>>> import numpy as np
>>> from numpy import linalg as LA
>>> np.set_printoptions(precision=1, suppress=True, linewidth=200)
>>> def rd(a):
...     return np.round(a, 1) + 0
... 
>>> feats = np.array([[-1.3, 0.3, 0.6, 0.0],
...     [0.6, 0.7, 0.6, -1.1],
...     [0.8, 0.3, 1.2, -1.8],
...     [1.6, 3.1, 1.0, 0.0]])
>>> rng = np.random.default_rng(43266)
>>> feats[2] = feats[1] + 0.3 * rng.normal(size=4)
>>> rd(feats)
array([[-1.3,  0.3,  0.6,  0. ],
       [ 0.6,  0.7,  0.6, -1.1],
       [ 1.3,  1.5,  0.2, -1.3],
       [ 1.6,  3.1,  1. ,  0. ]])
>>> Q, r_ = LA.qr(feats)
>>> rd(Q)
array([[-0.5, -0.8,  0.1, -0.3],
       [ 0.2,  0. ,  1. , -0.2],
       [ 0.5,  0. , -0.3, -0.8],
       [ 0.6, -0.6, -0.1,  0.5]])
>>> rd(np.abs(np.diag(r_)))
array([2.5, 2.2, 0.5, 1.2])
>>> r0 = np.array([3, -5])
>>> rd(np.polyval(r0, feats[2]))
array([-1.1, -0.5, -4.3, -8.9])
>>> rd(np.cross(feats[2, :3], feats[3, :3]))
array([ 0.8, -0.9,  1.6])
>>> Y = np.array([[0, 1, 2], [-1, 2, 0]])
>>> basis = np.kron(Y, feats)
>>> LA.matrix_rank(basis)
np.int64(8)
>>> W1 = np.array([[-3, -2, -2, 0, -2, -1],
...     [-3, -1, -2, -3, 2, 2],
...     [-3, -2, -3, -3, 1, 1],
...     [-2, 1, -1, -2, -1, 3]])
>>> coef = np.array([2, 0, 2, 1, 0, 0])
>>> hid = np.maximum(feats @ W1 + coef, 0)
>>> (hid > 0).astype(int)
array([[1, 1, 1, 0, 1, 1],
       [0, 0, 0, 0, 1, 0],
       [0, 0, 0, 0, 1, 0],
       [0, 0, 0, 0, 1, 1]])
>>> rd(hid)
array([[3.2, 1.1, 2.2, 0. , 3.8, 2.5],
       [0. , 0. , 0. , 0. , 1.9, 0. ],
       [0. , 0. , 0. , 0. , 2. , 0. ],
       [0. , 0. , 0. , 0. , 4. , 5.6]])
>>> LA.matrix_rank(hid)
np.int64(3)
>>> basis = np.array([[3, -9, 7],
...     [6, 2, 0],
...     [-2, -9, 7],
...     [-3, 5, 2],
...     [-8, 3, -2],
...     [-8, 0, -1]])
>>> (hid @ basis).round(6).argmax(axis=1)
array([2, 1, 1, 1])
>>> W1 @ basis
array([[  7,  35, -30],
       [-34,  34, -47],
       [-22,  38, -51],
       [ -8,  16, -26]])
>>> z = rng.permutation(4)
>>> Y = feats[:, z] * rng.choice([-1, 1], 4)
>>> rd(Y)
array([[ 1.3, -0.6, -0.3,  0. ],
       [-0.6, -0.6, -0.7,  1.1],
       [-1.3, -0.2, -1.5,  1.3],
       [-1.6, -1. , -3.1,  0. ]])
>>> U, _, Vt = LA.svd(feats.T @ Y)
>>> rd(LA.lstsq(feats, Y)[0])
array([[-1.,  0.,  0.,  0.],
       [ 0.,  0., -1.,  0.],
       [ 0., -1.,  0.,  0.],
       [ 0.,  0.,  0., -1.]])
>>> z
array([0, 2, 1, 3])
>>> rd(U @ Vt)
array([[-1.,  0.,  0.,  0.],
       [ 0.,  0., -1.,  0.],
       [ 0., -1.,  0.,  0.],
       [ 0.,  0.,  0., -1.]])
>>> K = np.array([[0.25, -0.25, -0.35, 0.05],
...     [-0.25, 0.25, 0.35, -0.05],
...     [-0.35, 0.35, 0.49, -0.07],
...     [0.05, -0.05, -0.07, 0.01]])
>>> ev, vecs = LA.eigh(K)
>>> vec = np.array([3, 8, -6, 7])
>>> (np.sign(vecs[:, -1].round(6)) == np.sign(vecs[0, -1].round(6))).astype(int)
array([1, 0, 0, 1])
>>> rd(vec @ K @ vec / (vec @ vec)), rd(ev[0]), ev[-1]
(np.float64(0.0), np.float64(0.0), np.float64(1.0))
>>> rd(vecs * np.abs(ev) @ vecs.T)
array([[ 0.3, -0.2, -0.4,  0. ],
       [-0.2,  0.3,  0.4, -0.1],
       [-0.4,  0.4,  0.5, -0.1],
       [ 0. , -0.1, -0.1,  0. ]])
>>> E = (rng.random((4, 4)) < 0.3) + np.eye(4)
>>> E /= E.sum(axis=1, keepdims=True)
>>> rd(E)
array([[1. , 0. , 0. , 0. ],
       [0. , 1. , 0. , 0. ],
       [0. , 0. , 0.5, 0.5],
       [0.3, 0. , 0. , 0.7]])
>>> # splits into 2 blocks
>>> E @ np.ones(4)
array([1., 1., 1., 1.])
>>> pr = np.eye(4)[0]
>>> for _ in range(5):
...     pr = pr @ E
...     print(pr.round(1))
... 
[1. 0. 0. 0.]
[1. 0. 0. 0.]
[1. 0. 0. 0.]
[1. 0. 0. 0.]
[1. 0. 0. 0.]
>>> F = np.load("block3.npy")
>>> F
array([[ 0.2,  0.9,  0.3,  0. ],
       [-1.9,  0.9,  0.1,  0.8],
       [-0.9, -0.1, -1.2, -1.2],
       [-0.8,  0.9, -1.9,  1.3],
       [-1. ,  0.2, -1.3, -0.1],
       [ 0.4,  0.3,  0.1, -0.4],
       [-3.9,  2.4,  0.6, -1.8],
       [ 1. , -0.3, -1.7,  2. ],
       [-1.5,  0.3, -1.2,  0.2],
       [-0.7, -0.7, -0.6,  1. ],
       [ 1. ,  1.1,  1.8,  0.3],
       [-0.3, -0.9,  0.4,  0.6],
       [ 0.4, -0.2, -1.1, -0.9],
       [ 0.8,  0.2,  1.5,  0.3],
       [ 0.4,  0. , -0.3,  0.4],
       [ 0.4,  0.8, -1.5, -1.1]])
>>> Q, r_ = LA.qr(F)
>>> rd(abs(r_[0, 0])), rd(LA.norm(F[:, 0]))
(np.float64(5.2), np.float64(5.2))
>>> P = F @ LA.solve(F.T @ F, F.T)
>>> np.trace(P)
np.float64(4.0)
>>> rd(P @ F[:, 0])
array([ 0.2, -1.9, -0.9, -0.8, -1. ,  0.4, -3.9,  1. , -1.5, -0.7,  1. , -0.3,  0.4,  0.8,  0.4,  0.4])
>>> G = np.cov(F, rowvar=False)
>>> rd(np.median(F, axis=0))
array([ 0. ,  0.2, -0.4,  0.2])
>>> np.argwhere(np.triu(np.abs(np.corrcoef(F.T)) > 0.8, 1))
array([], shape=(0, 2), dtype=int64)
>>> rd(np.corrcoef(F.T))
array([[ 1. , -0.5,  0.1,  0.4],
       [-0.5,  1. ,  0.3, -0.4],
       [ 0.1,  0.3,  1. , -0.1],
       [ 0.4, -0.4, -0.1,  1. ]])
>>> rd(G)
array([[ 1.7, -0.5,  0.1,  0.5],
       [-0.5,  0.6,  0.2, -0.3],
       [ 0.1,  0.2,  1.3, -0.1],
       [ 0.5, -0.3, -0.1,  1. ]])
>>> rd(np.polyfit(F[:, 1], F[:, 0], 1))
array([-0.8, -0.1])
>>> rd(LA.eigvalsh(G)[::-1])
array([2.1, 1.4, 0.7, 0.3])
>>> rd(F.std(axis=0))
array([1.2, 0.8, 1.1, 1. ])
>>> G.shape
(4, 4)
>>> rd(np.corrcoef(F[:, 1], F[:, 0])[0, 1])
np.float64(-0.5)
>>> Q, vecs = LA.qr(F[:, :2])[0], LA.qr(F[:, 2:])[0]
>>> sigma = LA.svd(Q.T @ vecs, compute_uv=False)
>>> (sigma > 0.9).sum()
np.int64(0)
>>> rd(LA.norm(Q @ Q.T - vecs @ vecs.T, 2))
np.float64(1.0)
>>> r0, g = F[7], F[12]
>>> rd(r0 @ r0)
np.float64(8.0)
>>> pr = (r0 @ g) / (r0 @ r0) * r0
>>> rd(pr)
array([ 0.1,  0. , -0.1,  0.1])
>>> rd(LA.norm(r0 + g) ** 2 + LA.norm(r0 - g) ** 2)
np.float64(20.4)
>>> rd(g - pr)
array([ 0.3, -0.2, -1. , -1. ])
>>> W0 = np.load("a.npy")
>>> W0
array([[-21.8,   0. , -17.9],
       [-21.5,   0. , -17.6],
       [-14.4,  -0.4, -12.5],
       [-12.9,  -0.5, -11.4],
       [-12.5,  -0.5, -11.2],
       [ -8.3,  -0.8,  -8.1],
       [ -7.9,  -0.8,  -7.8],
       [ -5.9,  -0.9,  -6.3],
       [ -2.3,  -1. ,  -3.4],
       [ -1.8,  -1. ,  -2.9],
       [ -1.8,  -1. ,  -2.9],
       [ -0.8,  -0.6,  -1.5],
       [ -0.5,  -0.4,  -1. ],
       [ -0.4,  -0.3,  -0.8],
       [  0.8,   0.5,   1.2],
       [  3.5,   1.4,   4.4],
       [  4.3,   1.6,   5.3],
       [  8.9,   2.6,  10. ],
       [  9.7,   2.8,  10.8],
       [ 27. ,   5.3,  26.6],
       [ 31.3,   5.7,  30.4],
       [ 39.5,   6.6,  37.6],
       [ 49.3,   7.6,  46. ],
       [ 53.4,   7.9,  49.5]])
>>> vec = np.array([1, 0, -5, 5])
>>> y = feats @ vec
>>> coef, lr = np.zeros(4), 1 / LA.norm(feats, 2) ** 2
>>> for i in range(250):
...     coef -= lr * feats.T @ (feats @ coef - y)
...     if i % 50 == 0: print(i, round(LA.norm(feats @ coef - y), 1))
... 
0 7.5
50 0.8
100 0.6
150 0.4
200 0.3
>>> rd(coef)
array([ 1.2, -0.3, -4.4,  5.1])
>>> rd(LA.cond(feats))
np.float64(13.0)
>>> Y = np.c_[W0[:, :2] @ np.array([[0, 0], [9, 7]]), np.array([-4, -5, -3, -3, 4, -5, 1, -1, -3, -5, 4, 2, 5, 2, -5, 0, 5, -1, -5, 5, -2, 4, -5, 2])]
>>> rd(Y)
array([[ 0. ,  0. , -4. ],
       [ 0. ,  0. , -5. ],
       [-3.6, -2.8, -3. ],
       [-4.5, -3.5, -3. ],
       [-4.5, -3.5,  4. ],
       [-7.2, -5.6, -5. ],
       [-7.2, -5.6,  1. ],
       [-8.1, -6.3, -1. ],
       [-9. , -7. , -3. ],
       [-9. , -7. , -5. ],
       [-9. , -7. ,  4. ],
       [-5.4, -4.2,  2. ],
       [-3.6, -2.8,  5. ],
       [-2.7, -2.1,  2. ],
       [ 4.5,  3.5, -5. ],
       [12.6,  9.8,  0. ],
       [14.4, 11.2,  5. ],
       [23.4, 18.2, -1. ],
       [25.2, 19.6, -5. ],
       [47.7, 37.1,  5. ],
       [51.3, 39.9, -2. ],
       [59.4, 46.2,  4. ],
       [68.4, 53.2, -5. ],
       [71.1, 55.3,  2. ]])
>>> LA.matrix_rank(np.c_[W0, Y])
np.int64(4)
>>> rd(LA.lstsq(W0, Y[:, 0])[0])
array([0., 9., 0.])
>>> LA.matrix_rank(Y)
np.int64(2)
>>> rd(LA.norm(LA.qr(W0)[0].T @ Y, axis=0) ** 2 / ((Y ** 2).sum(axis=0) + 1e-12))
array([1. , 1. , 0.1])
>>> G = np.cov(W0, rowvar=False)
>>> rd(np.median(W0, axis=0))
array([-0.6, -0.2, -1.2])
>>> np.argwhere(np.triu(np.abs(np.corrcoef(W0.T)) > 0.8, 1))
array([[0, 1],
       [0, 2],
       [1, 2]])
>>> cen = W0 - W0.mean(axis=0)
>>> vecs = LA.svd(cen)[2][:1]
>>> Y = cen - cen @ vecs.T @ vecs
>>> rd(np.cov(cen @ vecs.T, rowvar=False))
np.float64(807.4)
>>> rd(Y.std(axis=0))
array([0.6, 0.9, 0.5])
>>> rd(LA.norm(Y) / LA.norm(cen))
np.float64(0.0)
>>> J = np.load("test13.npy")
>>> J
array([[2, 0, 0, 0, 0],
       [1, 2, 0, 0, 0],
       [3, 1, 0, 0, 0],
       [3, 0, 1, 1, 0],
       [1, 1, 0, 0, 3]])
>>> # column 3 repeats column 2
>>> np.abs(np.diag(LA.qr(J)[1])) > 1e-9
array([ True,  True,  True, False,  True])
>>> LA.lstsq(J[:-1].T, J[-1])[2]
np.int32(3)
>>> rd(np.trace(LA.pinv(J) @ J))
np.float64(4.0)
>>> try:
...     LA.inv(J)
... except LA.LinAlgError as e:
...     print("failed:", e)
... 
failed: Singular matrix
>>> vec = np.array([-3, -2, 0, -3])
>>> y = E @ vec
>>> y
array([-3. , -2. , -1.5, -3. ])
>>> rd(LA.solve(E, 4 * y))
array([-12.,  -8.,   0., -12.])
>>> arr = np.array([[2, -2, -1, -2, 3],
...     [3, 2, -2, -1, -2],
...     [-2, 3, 2, -2, -1],
...     [-1, -2, 3, 2, -2],
...     [-2, -1, -2, 3, 2]])
>>> Y = arr[0, 0] * arr[1:] - np.outer(arr[1:, 0], arr[0])
>>> Y
array([[  0,  10,  -1,   4, -13],
       [  0,   2,   2,  -8,   4],
       [  0,  -6,   5,   2,  -1],
       [  0,  -6,  -6,   2,  10]])
>>> np.flatnonzero(~Y.round(6).any(axis=1))
array([], dtype=int64)
>>> G = arr.T @ arr
>>> np.trace(G), (arr ** 2).sum()
(np.int64(110), np.int64(110))
>>> rd(LA.eigvalsh(G)[::-1])
array([39.8, 39.8, 15.2, 15.2,  0. ])
>>> np.allclose(G, G.T)
True
>>> (arr @ arr.T).shape
(5, 5)
>>> rd(LA.svd(arr, compute_uv=False) ** 2)
array([39.8, 39.8, 15.2, 15.2,  0. ])
>>> np.diag(G)
array([22, 22, 22, 22, 22])
>>> rd(LA.eigvals(arr))
array([4.7+4.2j, 4.7-4.2j, 0.3+3.9j, 0.3-3.9j, 0. +0.j ])
>>> rd(LA.det(arr[::-1]))
np.float64(0.0)
>>> np.unravel_index(np.abs(arr).argmax(), arr.shape)
(np.int64(0), np.int64(4))
>>> rd(LA.svd(arr, compute_uv=False))
array([6.3, 6.3, 3.9, 3.9, 0. ])
>>> LA.matrix_rank(arr)
np.int64(4)
>>> arr[:, 5]
Traceback (most recent call last):
  File "<python-input-123>", line 1, in <module>
    arr[:, 5]
    ~~~^^^^^^
IndexError: index 5 is out of bounds for axis 1 with size 5
>>> arr.shape
(5, 5)
>>> arr.sum(axis=1)
array([0, 0, 0, 0, 0])
>>> np.count_nonzero(arr)
np.int64(25)
